$ python3 -q
>>> import numpy as np
>>> from numpy import linalg as LA
>>> np.set_printoptions(precision=3, suppress=True, linewidth=100)
>>> F = np.load("test12.npy")
>>> F
array([[ 1, -1, -1,  1,  1, -1, -1,  1],
       [ 1, -1,  1, -1,  1, -1,  1, -1],
       [ 1,  1,  1,  1,  1,  1,  1,  1],
       [ 1,  1,  1,  1, -1, -1, -1, -1],
       [ 1, -1, -1,  1, -1,  1,  1, -1],
       [ 1,  1, -1, -1, -1, -1,  1,  1],
       [ 1, -1,  1, -1, -1,  1, -1,  1]])
>>> F @ F
Traceback (most recent call last):
  File "<python-input-5>", line 1, in <module>
    F @ F
    ~~^~~
ValueError: matmul: Input operand 1 has a mismatch in its core dimension 0, with gufunc signature (n?,k),(k,m?)->(n?,m?) (size 7 is different from 8)
>>> C2 = F.T @ F
>>> LA.matrix_rank(C2)
np.int64(7)
>>> LA.svd(F, compute_uv=False) ** 2
array([8., 8., 8., 8., 8., 8., 8.])
>>> np.allclose(C2, C2.T)
True
>>> np.trace(C2), (F ** 2).sum()
(np.int64(56), np.int64(56))
>>> np.round(LA.eigvalsh(C2)[::-1], 3) + 0
array([8., 8., 8., 8., 8., 8., 8., 0.])
>>> (F @ F.T).shape
(7, 7)
>>> x = np.array([8, 7, 2, 5, 7, 2, 0, 2])
>>> h1 = np.maximum(F @ x, 0)
>>> np.tanh(F @ x)
array([ 1.   ,  0.762,  1.   ,  1.   , -0.995,  0.762, -1.   ])
>>> F * (h1 > 1e-9)[:, None]
array([[ 1, -1, -1,  1,  1, -1, -1,  1],
       [ 1, -1,  1, -1,  1, -1,  1, -1],
       [ 1,  1,  1,  1,  1,  1,  1,  1],
       [ 1,  1,  1,  1, -1, -1, -1, -1],
       [ 0,  0,  0,  0,  0,  0,  0,  0],
       [ 1,  1, -1, -1, -1, -1,  1,  1],
       [ 0,  0,  0,  0,  0,  0,  0,  0]])
>>> np.maximum(F @ x, 0) - np.maximum(-F @ x, 0)
array([11,  1, 33, 11, -3,  1, -5])
>>> E = np.array([[-3, -3, 3, 2, -1, 2],
...     [2, -3, -3, 3, 2, -1],
...     [-1, 2, -3, -3, 3, 2],
...     [2, -1, 2, -3, -3, 3],
...     [3, 2, -1, 2, -3, -3],
...     [-3, 3, 2, -1, 2, -3]])
>>> U, s, Vh = LA.svd(E)
>>> np.argmax(s[:-1] / (s[1:] + 1e-6)) + 1
np.int64(5)
>>> B = U[:, :5] @ np.diag(s[:5]) @ Vh[:5]
>>> LA.matrix_rank(E, rtol=0.05)
np.int64(5)
>>> LA.matrix_rank(B)
np.int64(5)
>>> B
array([[-3., -3.,  3.,  2., -1.,  2.],
       [ 2., -3., -3.,  3.,  2., -1.],
       [-1.,  2., -3., -3.,  3.,  2.],
       [ 2., -1.,  2., -3., -3.,  3.],
       [ 3.,  2., -1.,  2., -3., -3.],
       [-3.,  3.,  2., -1.,  2., -3.]])
>>> round(LA.norm(E - B) / LA.norm(E), 3)
np.float64(0.0)
